>>> import numpy as np
>>> np.set_printoptions(precision=1, suppress=True, linewidth=140, legacy="1.25")
>>> K = np.load("run11.npy")
>>> K
array([[-2.2, -0.8,  0.2],
       [-1.6,  0.5, -0.1],
       [-0.8,  0.2,  0. ],
       [ 0. , -0.6, -0.1],
       [ 1.2, -0.3,  0. ],
       [-2. , -0.8,  0. ],
       [-0.3,  0.1, -0.1],
       [-0.5,  1. , -0.1],
       [-3.6, -1.4,  0. ],
       [-0.9,  0.7,  0. ],
       [-0.6,  1.2, -0.1],
       [-0.3,  0.1,  0.1],
       [ 2.6,  0.1, -0.1],
       [ 1.3, -0.3,  0.1],
       [-1.7, -0.2, -0.2],
       [-1.3, -0.9, -0.2],
       [ 1.8, -0.4, -0.1],
       [-0.3, -0.4,  0.1],
       [-1. , -0.3,  0. ],
       [ 0.7, -0.7,  0. ],
       [ 2.5, -1.2,  0.1],
       [-0.4,  0.8,  0.1],
       [-0.1, -0.8, -0.1],
       [ 4.5, -0.7,  0. ]])
>>> basis = K[[22, 9]].astype(float)
>>> for _ in range(4):
...     idx = np.linalg.norm(K[:, None] - basis, axis=-1).argmin(axis=1)
...     basis = np.array([K[idx == j].mean(axis=0) for j in range(2)])
... 
>>> idx
array([1, 1, 1, 1, 0, 1, 1, 1, 1, 1, 1, 1, 0, 0, 1, 1, 0, 1, 1, 0, 0, 1, 1, 0])
>>> basis.round(1) + 0
array([[ 2.1, -0.5,  0. ],
       [-1. , -0.1,  0. ]])
>>> np.abs(basis[1] - basis[0]).argmax()
0
>>> np.round(basis[1] - basis[0], 1) + 0
array([-3.1,  0.4,  0. ])
>>> round(np.linalg.norm(K, 1), 1), round(np.linalg.norm(K, np.inf), 1)
(32.2, 5.2)
>>> np.linalg.norm(K, axis=0)
array([8.5, 3.5, 0.5])
>>> round(np.linalg.norm(K, 2), 1)
8.5
>>> print(np.round(np.linalg.norm(K, "nuc"), 1))
12.5
